% python3 -q
>>> import numpy as np
>>> from numpy import linalg as LA
>>> np.set_printoptions(precision=1, suppress=True, linewidth=120, sign=" ")
>>> data = np.load("case11.npy")
>>> data
array([[-7.1, -2.3, -6.7],
       [-5.4,  6.7, -5.2],
       [ 8.4,  4.8,  2.4],
       [-5.6,  4.6, -6.9],
       [-1.1,  6.1, -7.9],
       [ 9.6, -0.9,  2.7],
       [ 6.5,  4.2, -6.3],
       [-3.7, -7.8, -5.1],
       [-7.3,  6.8,  0.1],
       [-7.3, -6.8,  0.9],
       [-9.5, -0.7,  3.2],
       [-8.5,  5.2, -0.6],
       [-7.2, -6.9,  0.6],
       [ 3.3, -8.3,  4.5],
       [-7.8,  5.3,  3.3],
       [ 0.1,  9.2, -4. ],
       [ 8.7,  0.5,  4.8],
       [ 8.5, -2. ,  4.9],
       [-8.9,  3.9,  2.3],
       [ 8.5, -3.6,  3.9],
       [-8. , -4.6, -3.8],
       [-5.4, -8.1, -2.1],
       [-3. ,  4.5, -8.4],
       [ 8.6, -1.3, -4.9]])
>>> other = np.c_[data[:, :2] @ np.array([[3, 0], [-1, 2]]), np.array([-2, -8, 6, 4, 2, 2, -4, -2, 7, -1, 5, 0, 9, -6, -9, 0, 3, -2, 6, -1, 8, -1, -1, -9])]
>>> other
array([[-19. ,  -4.6,  -2. ],
       [-22.9,  13.4,  -8. ],
       [ 20.4,   9.6,   6. ],
       [-21.4,   9.2,   4. ],
       [ -9.4,  12.2,   2. ],
       [ 29.7,  -1.8,   2. ],
       [ 15.3,   8.4,  -4. ],
       [ -3.3, -15.6,  -2. ],
       [-28.7,  13.6,   7. ],
       [-15.1, -13.6,  -1. ],
       [-27.8,  -1.4,   5. ],
       [-30.7,  10.4,   0. ],
       [-14.7, -13.8,   9. ],
       [ 18.2, -16.6,  -6. ],
       [-28.7,  10.6,  -9. ],
       [ -8.9,  18.4,   0. ],
       [ 25.6,   1. ,   3. ],
       [ 27.5,  -4. ,  -2. ],
       [-30.6,   7.8,   6. ],
       [ 29.1,  -7.2,  -1. ],
       [-19.4,  -9.2,   8. ],
       [ -8.1, -16.2,  -1. ],
       [-13.5,   9. ,  -1. ],
       [ 27.1,  -2.6,  -9. ]])
>>> LA.norm(LA.qr(data)[0].T @ other, axis=0) ** 2 / ((other ** 2).sum(axis=0) + 1e-12)
array([ 1. ,  1. ,  0.1])
>>> LA.matrix_rank(np.c_[data, other])
np.int64(4)
>>> LA.matrix_rank(other)
np.int64(3)
>>> np.round(LA.norm(other - data @ LA.lstsq(data, other)[0], axis=0), 1) + 0
array([  0. ,   0. ,  23.5])
>>> np.round(LA.lstsq(data, other[:, 0])[0], 1) + 0
array([ 3., -1.,  0.])
